$ python -q
>>> import numpy as np
>>> np.set_printoptions(precision=1, suppress=True, linewidth=100, floatmode="fixed")
>>> K = np.load("run5.npy")
>>> K
array([[5, 4, 0, 0],
       [5, 7, 0, 0],
       [0, 0, 5, 4],
       [0, 0, 5, 7]])
>>> vec = np.array([0, 0, 2, 2])
>>> target = K @ vec
>>> b, lr = np.zeros(4), 1 / np.linalg.norm(K, 2) ** 2
>>> for i in range(30):
...     b -= lr * K.T @ (K @ b - target)
...     if i % 5 == 0: print(i, round(np.linalg.norm(K @ b - target), 1))
... 
0 0.3
5 0.2
10 0.2
15 0.2
20 0.2
25 0.2
>>> b
array([0.0, 0.0, 1.9, 2.1])
>>> round(float(np.linalg.cond(K)), 1)
7.5
>>> arr = np.array([[-9, 4, -7, 9], [2, 0, -3, 4], [-3, 1, -5, 9], [-4, -5, 4, -1]])
>>> arr
array([[-9,  4, -7,  9],
       [ 2,  0, -3,  4],
       [-3,  1, -5,  9],
       [-4, -5,  4, -1]])
>>> vec = np.array([2, 2, 2, 0])
>>> target = arr @ vec
>>> target
array([-24,  -2, -14, -10])
>>> np.round(np.linalg.solve(arr, arr[:, 2]), 1) + 0
array([0.0, 0.0, 1.0, 0.0])
>>> np.round(np.linalg.solve(arr, target + arr[:, 1]), 1) + 0
array([2.0, 3.0, 2.0, 0.0])
>>> np.round(np.linalg.solve(arr.T, arr[2]), 1) + 0
array([0.0, 0.0, 1.0, 0.0])
>>> P = np.triu(np.array([[-3, 0, 4, -1], [2, 5, 2, 4], [-5, -1, -5, -1], [-2, 0, -2, 5]]), 1) + np.eye(4)
>>> B = P @ arr @ np.linalg.inv(P)
>>> P @ arr - arr @ P
array([[ -8.0,   9.0,   4.0,   5.0],
       [-22.0, -18.0,  -2.0,  13.0],
       [  4.0,   5.0,   6.0, -11.0],
       [  0.0,   0.0,  26.0,  20.0]])
>>> round(np.linalg.det(B), 1)
np.float64(-397.0)
>>> B
array([[-17.0,  13.0,  11.0, -12.0],
       [-20.0, -18.0, 119.0, 189.0],
       [  1.0,   6.0, -25.0, -38.0],
       [ -4.0,  -5.0,  30.0,  45.0]])
>>> np.poly(B)
array([   1.0,   15.0,   53.0,  -21.0, -397.0])
>>> rng = np.random.default_rng(13599)
>>> z = rng.permutation(4)
>>> z
array([3, 0, 2, 1])
>>> B = arr[z][:, z]
>>> np.allclose(B, arr)
False
>>> w1 = np.array([[2, 1, 0], [0, 2, 0], [3, 3, 3], [0, 2, 2]])
>>> b = np.array([0, -3, -2])
>>> H = np.maximum(arr @ w1 + b, 0)
>>> (H > 0).mean(axis=0)
array([0.2, 0.0, 0.5])
>>> H
array([[0, 0, 0],
       [0, 0, 0],
       [0, 0, 1],
       [4, 0, 8]])
>>> np.linalg.matrix_rank(H)
np.int64(2)
>>> W2 = np.array([[3, -1, 1], [0, 0, -1], [-1, 2, 1]])
>>> (H @ W2).round(6).argmax(axis=1)
array([0, 0, 1, 1])
>>> m1 = np.array([[3, 3, 3, 3, 3, 3, 3, 3],
...     [3, 6, 6, 6, 6, 6, 6, 6],
...     [3, 6, 9, 9, 9, 9, 9, 9],
...     [3, 6, 9, 12, 12, 12, 12, 12],
...     [3, 6, 9, 12, 15, 15, 15, 15],
...     [3, 6, 9, 12, 15, 18, 18, 18],
...     [3, 6, 9, 12, 15, 18, 21, 21],
...     [3, 6, 9, 12, 15, 18, 21, 24]])
>>> Lm = np.linalg.cholesky(m1)
>>> np.diag(Lm) ** 2
array([3.0, 3.0, 3.0, 3.0, 3.0, 3.0, 3.0, 3.0])
>>> Lm
array([[1.7, 0.0, 0.0, 0.0, 0.0, 0.0, 0.0, 0.0],
       [1.7, 1.7, 0.0, 0.0, 0.0, 0.0, 0.0, 0.0],
       [1.7, 1.7, 1.7, 0.0, 0.0, 0.0, 0.0, 0.0],
       [1.7, 1.7, 1.7, 1.7, 0.0, 0.0, 0.0, 0.0],
       [1.7, 1.7, 1.7, 1.7, 1.7, 0.0, 0.0, 0.0],
       [1.7, 1.7, 1.7, 1.7, 1.7, 1.7, 0.0, 0.0],
       [1.7, 1.7, 1.7, 1.7, 1.7, 1.7, 1.7, 0.0],
       [1.7, 1.7, 1.7, 1.7, 1.7, 1.7, 1.7, 1.7]])
>>> Lm @ Lm.T
array([[ 3.0,  3.0,  3.0,  3.0,  3.0,  3.0,  3.0,  3.0],
       [ 3.0,  6.0,  6.0,  6.0,  6.0,  6.0,  6.0,  6.0],
       [ 3.0,  6.0,  9.0,  9.0,  9.0,  9.0,  9.0,  9.0],
       [ 3.0,  6.0,  9.0, 12.0, 12.0, 12.0, 12.0, 12.0],
       [ 3.0,  6.0,  9.0, 12.0, 15.0, 15.0, 15.0, 15.0],
       [ 3.0,  6.0,  9.0, 12.0, 15.0, 18.0, 18.0, 18.0],
       [ 3.0,  6.0,  9.0, 12.0, 15.0, 18.0, 21.0, 21.0],
       [ 3.0,  6.0,  9.0, 12.0, 15.0, 18.0, 21.0, 24.0]])
>>> z = rng.permutation(8)
>>> z
array([4, 6, 2, 7, 1, 3, 5, 0])
>>> B = m1[z][:, z]
>>> np.trace(B)
np.int64(108)
>>> np.round(np.linalg.det(B), 1), round(float(np.linalg.det(m1[z])), 1)
(np.float64(6561.0), 6561.0)
>>> O, vecs = np.linalg.qr(m1[:, :5])[0], np.linalg.qr(m1[:, 5:])[0]
>>> sig = np.linalg.svd(O.T @ vecs, compute_uv=False)
>>> sig.round(1) + 0
array([1.0, 0.4, 0.0])
>>> O, vecs = np.linalg.qr(K[:, :1])[0], np.linalg.qr(K[:, 1:])[0]
>>> sig = np.linalg.svd(O.T @ vecs, compute_uv=False)
>>> np.degrees(np.arccos(sig.clip(0, 1)))
array([15.3])
>>> feats = np.array([[4.5, -0.4, 0.0, -0.2, -1.3, 0.7],
...     [-1.5, 1.4, -0.7, 1.3, 3.1, 1.6],
...     [11.5, 0.8, 0.0, -2.0, -0.9, 0.3],
...     [-1.5, -0.7, 0.4, 0.8, -0.4, -0.3],
...     [-3.0, 0.3, -0.9, -0.5, 0.4, -0.9]])
>>> B = feats / np.sqrt((feats ** 2).mean(axis=1, keepdims=True))
>>> B[1]
array([-0.9,  0.8, -0.4,  0.7,  1.8,  0.9])
>>> np.round(feats - feats.mean(axis=1, keepdims=True), 1) + 0
array([[ 4.0, -1.0, -0.5, -0.8, -1.8,  0.2],
       [-2.4,  0.5, -1.6,  0.4,  2.2,  0.7],
       [ 9.9, -0.8, -1.6, -3.6, -2.5, -1.3],
       [-1.2, -0.4,  0.7,  1.1, -0.1,  0.0],
       [-2.2,  1.1, -0.1,  0.3,  1.2, -0.1]])
>>> np.linalg.matrix_rank(B) == np.linalg.matrix_rank(feats)
np.True_
